In [1]: import numpy as np

In [2]: from numpy import linalg as LA

In [3]: np.set_printoptions(precision=3, suppress=True, linewidth=140)

In [4]: m1 = np.vander(np.arange(9) - 4, 4, increasing=True)

In [5]: m1
Out[5]: 
array([[  1,  -4,  16, -64],
       [  1,  -3,   9, -27],
       [  1,  -2,   4,  -8],
       [  1,  -1,   1,  -1],
       [  1,   0,   0,   0],
       [  1,   1,   1,   1],
       [  1,   2,   4,   8],
       [  1,   3,   9,  27],
       [  1,   4,  16,  64]])

In [6]: x = np.array([9, 9, -4, 6])

In [7]: target = m1 @ x

In [8]: try:
   ...:     LA.solve(m1, target)
   ...: except LA.LinAlgError as e:
   ...:     print("failed:", e)
   ...: 
failed: Last 2 dimensions of the array must be square

In [9]: LA.solve(m1.T @ m1, m1.T @ target)
Out[9]: array([ 9.,  9., -4.,  6.])

In [10]: rng = np.random.default_rng(163650)

In [11]: target = target + 0.3 * rng.normal(size=9)

In [12]: target
Out[12]: array([-475.888, -215.571,  -73.309,  -10.258,    9.173,   20.466,   59.102,  162.085,  364.577])

In [13]: b, *_ = LA.lstsq(m1, target)

In [14]: b.round()
Out[14]: array([ 9.,  9., -4.,  6.])

In [15]: np.round(m1.T @ (target - m1 @ b), 3) + 0
Out[15]: array([0., 0., 0., 0.])

In [16]: hat = m1 @ LA.solve(m1.T @ m1, m1.T)

In [17]: np.diag(hat)
Out[17]: array([0.859, 0.328, 0.372, 0.314, 0.255, 0.314, 0.372, 0.328, 0.859])

In [18]: LA.matrix_rank(np.eye(9) - hat)
Out[18]: np.int64(5)

In [19]: feats = np.load("w.npy")

In [20]: feats
Out[20]: 
array([[ 4.994,  3.993,  4.021,  2.996,  0.028,  5.019,  1.046,  4.005],
       [ 4.992,  3.996,  3.969,  3.014, -0.005,  5.012,  0.994,  3.978],
       [ 4.976,  4.049,  4.039,  2.978,  0.012,  4.979,  1.025,  4.02 ],
       [ 4.993,  4.062,  4.015,  3.017, -0.006,  5.009,  1.016,  4.046],
       [ 5.013,  4.028,  3.989,  3.028,  0.028,  5.012,  0.983,  4.01 ],
       [ 5.01 ,  4.001,  3.994,  2.958,  0.012,  5.003,  0.995,  3.982],
       [ 4.992,  4.012,  3.998,  2.983,  0.006,  5.018,  0.971,  3.957],
       [ 4.994,  4.029,  3.994,  2.963,  0.037,  5.059,  1.02 ,  3.993],
       [ 5.01 ,  4.029,  4.012,  2.994,  0.023,  4.965,  1.007,  4.008],
       [ 5.022,  3.963,  3.988,  2.981,  0.   ,  4.997,  1.012,  3.971],
       [ 5.011,  4.007,  3.978,  3.004, -0.038,  4.95 ,  0.994,  4.008],
       [ 4.989,  3.998,  3.976,  2.976, -0.032,  4.936,  0.972,  4.017],
       [ 4.998,  3.99 ,  3.982,  3.054, -0.001,  4.982,  1.003,  4.007],
       [ 4.998,  3.988,  4.015,  3.029, -0.016,  5.021,  1.034,  4.001],
       [ 4.997,  4.032,  3.998,  2.997,  0.034,  5.01 ,  0.978,  4.023],
       [ 5.011,  3.996,  3.989,  2.984, -0.013,  5.013,  1.04 ,  3.995],
       [ 5.012,  4.007,  3.993,  3.021,  0.033,  4.993,  1.014,  4.   ],
       [ 5.008,  3.982,  4.011,  2.978,  0.023,  5.016,  1.008,  4.017],
       [ 4.996,  3.948,  4.035,  2.985,  0.014,  5.008,  1.005,  4.021],
       [ 5.   ,  4.01 ,  3.965,  2.962, -0.011,  4.993,  0.94 ,  3.985],
       [ 0.974,  3.005,  4.017,  5.014,  0.969,  1.009,  1.014,  3.015],
       [ 0.988,  2.949,  3.954,  5.026,  1.01 ,  1.013,  0.987,  3.014],
       [ 0.991,  3.008,  3.996,  4.974,  0.992,  0.987,  1.034,  3.001],
       [ 1.014,  3.026,  4.009,  4.969,  0.986,  1.   ,  0.974,  3.013],
       [ 1.004,  3.003,  4.011,  5.016,  1.02 ,  0.99 ,  0.999,  3.01 ],
       [ 1.047,  2.994,  4.023,  5.001,  0.993,  1.016,  0.997,  2.996],
       [ 1.012,  3.037,  4.   ,  5.03 ,  0.988,  0.957,  1.025,  2.951],
       [ 1.012,  3.022,  4.008,  5.007,  1.01 ,  0.999,  0.979,  3.007],
       [ 0.977,  2.997,  4.015,  4.998,  1.013,  1.007,  0.994,  2.986],
       [ 1.001,  2.986,  4.017,  5.005,  1.027,  0.988,  1.013,  3.001],
       [ 1.022,  3.011,  4.001,  5.001,  1.   ,  0.981,  0.991,  3.034],
       [ 1.058,  3.01 ,  4.014,  4.989,  1.017,  1.   ,  0.994,  2.999],
       [ 0.977,  2.982,  4.001,  5.02 ,  0.988,  0.988,  0.972,  3.   ],
       [ 1.018,  2.998,  4.003,  4.987,  1.028,  0.997,  0.982,  3.007],
       [ 1.017,  3.027,  4.024,  4.962,  0.976,  0.971,  1.014,  3.013],
       [ 1.006,  2.985,  4.033,  4.998,  1.005,  1.009,  0.978,  3.037],
       [ 0.983,  2.982,  4.011,  5.011,  0.974,  0.976,  0.975,  2.999],
       [ 0.996,  3.022,  4.028,  4.975,  0.981,  1.006,  1.036,  2.997],
       [ 1.026,  3.028,  4.022,  4.983,  0.982,  1.039,  1.028,  3.035],
       [ 0.982,  2.981,  3.969,  4.991,  1.012,  1.04 ,  1.019,  3.   ]])

In [21]: Q, R = LA.qr(feats)

In [22]: Q.shape, R.shape
Out[22]: ((40, 8), (8, 8))

In [23]: np.round(np.trace(Q @ Q.T), 3)
Out[23]: np.float64(8.0)

In [24]: A2 = np.c_[feats[:, :1] @ np.array([[3]]), np.array([1, -2, 3, 2, 3, 2, 0, 0, 1, 3, -3, -3, 2, 2, 0, 0, 3, -3, 1, -3, 3, -1, 0, 2, 1, 0, -2, 3, -2, -1, 2, 2, 2, 0, 2, 3, 3, 3, 3, -1])]

In [25]: A2
Out[25]: 
array([[14.982,  1.   ],
       [14.976, -2.   ],
       [14.928,  3.   ],
       [14.979,  2.   ],
       [15.039,  3.   ],
       [15.03 ,  2.   ],
       [14.976,  0.   ],
       [14.982,  0.   ],
       [15.03 ,  1.   ],
       [15.066,  3.   ],
       [15.033, -3.   ],
       [14.967, -3.   ],
       [14.994,  2.   ],
       [14.994,  2.   ],
       [14.991,  0.   ],
       [15.033,  0.   ],
       [15.036,  3.   ],
       [15.024, -3.   ],
       [14.988,  1.   ],
       [15.   , -3.   ],
       [ 2.922,  3.   ],
       [ 2.964, -1.   ],
       [ 2.973,  0.   ],
       [ 3.042,  2.   ],
       [ 3.012,  1.   ],
       [ 3.141,  0.   ],
       [ 3.036, -2.   ],
       [ 3.036,  3.   ],
       [ 2.931, -2.   ],
       [ 3.003, -1.   ],
       [ 3.066,  2.   ],
       [ 3.174,  2.   ],
       [ 2.931,  2.   ],
       [ 3.054,  0.   ],
       [ 3.051,  2.   ],
       [ 3.018,  3.   ],
       [ 2.949,  3.   ],
       [ 2.988,  3.   ],
       [ 3.078,  3.   ],
       [ 2.946, -1.   ]])

In [26]: LA.matrix_rank(np.c_[feats, A2])
Out[26]: np.int64(9)

In [27]: np.round(LA.lstsq(feats, A2[:, 0])[0], 3) + 0
Out[27]: array([3., 0., 0., 0., 0., 0., 0., 0.])

In [28]: LA.matrix_rank(A2)
Out[28]: np.int64(2)

In [29]: W0 = np.array([[-1, -3, 3, -5, 4, 0, -3, -4, 3, -3],
    ...:     [1, -5, 5, 5, 5, 0, -4, 1, -2, 5],
    ...:     [-5, -2, -5, -4, -5, -1, 3, -5, 4, 2]])

In [30]: W0[-1] = W0[0] + 5 * W0[1]

In [31]: W0
Out[31]: 
array([[ -1,  -3,   3,  -5,   4,   0,  -3,  -4,   3,  -3],
       [  1,  -5,   5,   5,   5,   0,  -4,   1,  -2,   5],
       [  4, -28,  28,  20,  29,   0, -23,   1,  -7,  22]])

In [32]: U, sv, Vt = LA.svd(W0)

In [33]: sv.round(3) + 0
Out[33]: array([63.542, 10.022,  0.   ])

In [34]: np.argmax(sv[:-1] / (sv[1:] + 1e-6)) + 1
Out[34]: np.int64(2)

In [35]: A2 = U[:, :2] @ np.diag(sv[:2]) @ Vt[:2]

In [36]: LA.matrix_rank(W0, rtol=0.05)
Out[36]: np.int64(2)

In [37]: np.round(np.abs(W0 - A2).max(), 3)
Out[37]: np.float64(0.0)

In [38]: rk = LA.matrix_rank(W0)

In [39]: rk
Out[39]: np.int64(2)

In [40]: null = LA.svd(W0)[2][rk:].T

In [41]: [int(LA.matrix_rank(W0[:, :j + 1])) for j in range(10)]
Out[41]: [1, 2, 2, 2, 2, 2, 2, 2, 2, 2]

In [42]: null.shape
Out[42]: (10, 8)

In [43]: np.round(W0 @ null, 3) + 0
Out[43]: 
array([[0., 0., 0., 0., 0., 0., 0., 0.],
       [0., 0., 0., 0., 0., 0., 0., 0.],
       [0., 0., 0., 0., 0., 0., 0., 0.]])

In [44]: LA.lstsq(W0[:-1].T, W0[-1])[2]
Out[44]: np.int32(2)

In [45]: W0 @ LA.pinv(W0) @ W0
Out[45]: 
array([[ -1.,  -3.,   3.,  -5.,   4.,   0.,  -3.,  -4.,   3.,  -3.],
       [  1.,  -5.,   5.,   5.,   5.,   0.,  -4.,   1.,  -2.,   5.],
       [  4., -28.,  28.,  20.,  29.,   0., -23.,   1.,  -7.,  22.]])

In [46]: np.allclose(W0[:-1].T @ LA.lstsq(W0[:-1].T, W0[-1])[0], W0[-1])
Out[46]: True

In [47]: np.abs(np.diag(LA.qr(W0)[1])) > 1e-9
Out[47]: array([ True,  True, False])

In [48]: A2 = W0 + rng.integers(-2, 3, (3, 2)) @ rng.integers(-2, 3, (2, 10))

In [49]: A2
Out[49]: 
array([[ -1,   2,   0,  -5,  -1,  -5,  -2,   1,   2,  -7],
       [ -1,  -9,   7,   3,   9,   4,  -4,  -3,  -2,   9],
       [  3, -25,  26,  19,  26,  -3, -22,   4,  -8,  20]])

In [50]: A2 - W0
Out[50]: 
array([[ 0,  5, -3,  0, -5, -5,  1,  5, -1, -4],
       [-2, -4,  2, -2,  4,  4,  0, -4,  0,  4],
       [-1,  3, -2, -1, -3, -3,  1,  3, -1, -2]])

In [51]: F = np.load("arr.npy")

In [52]: F.round(3) + 0
Out[52]: 
array([[ 0.134,  0.209,  0.014,  0.107, -0.181,  0.105,  0.132],
       [ 0.209,  0.754,  0.042, -0.083, -0.184, -0.253,  0.188],
       [ 0.014,  0.042,  0.975, -0.079,  0.   ,  0.093, -0.088],
       [ 0.107, -0.083, -0.079,  0.403, -0.393,  0.182, -0.169],
       [-0.181, -0.184,  0.   , -0.393,  0.484, -0.082,  0.15 ],
       [ 0.105, -0.253,  0.093,  0.182, -0.082,  0.6  ,  0.341],
       [ 0.132,  0.188, -0.088, -0.169,  0.15 ,  0.341,  0.649]])

In [53]: LA.norm(F, axis=0)
Out[53]: array([0.367, 0.869, 0.987, 0.635, 0.696, 0.775, 0.806])

In [54]: round(float(LA.norm(F) ** 2 / LA.norm(F, 2) ** 2), 3)
Out[54]: 4.0

In [55]: A2 = F / LA.norm(F, axis=1, keepdims=True)

In [56]: gram = A2 @ A2.T

In [57]: LA.norm(A2, axis=1)
Out[57]: array([1., 1., 1., 1., 1., 1., 1.])

In [58]: (np.abs(gram) > 0.9).astype(int)
Out[58]: 
array([[1, 0, 0, 0, 0, 0, 0],
       [0, 1, 0, 0, 0, 0, 0],
       [0, 0, 1, 0, 0, 0, 0],
       [0, 0, 0, 1, 0, 0, 0],
       [0, 0, 0, 0, 1, 0, 0],
       [0, 0, 0, 0, 0, 1, 0],
       [0, 0, 0, 0, 0, 0, 1]])

In [59]: np.argwhere(np.triu(np.abs(gram) > 0.95, 1))
Out[59]: array([], shape=(0, 2), dtype=int64)

In [60]: round(np.degrees(np.arccos(np.clip(gram[6, 5], -1, 1))), 3)
Out[60]: np.float64(56.913)
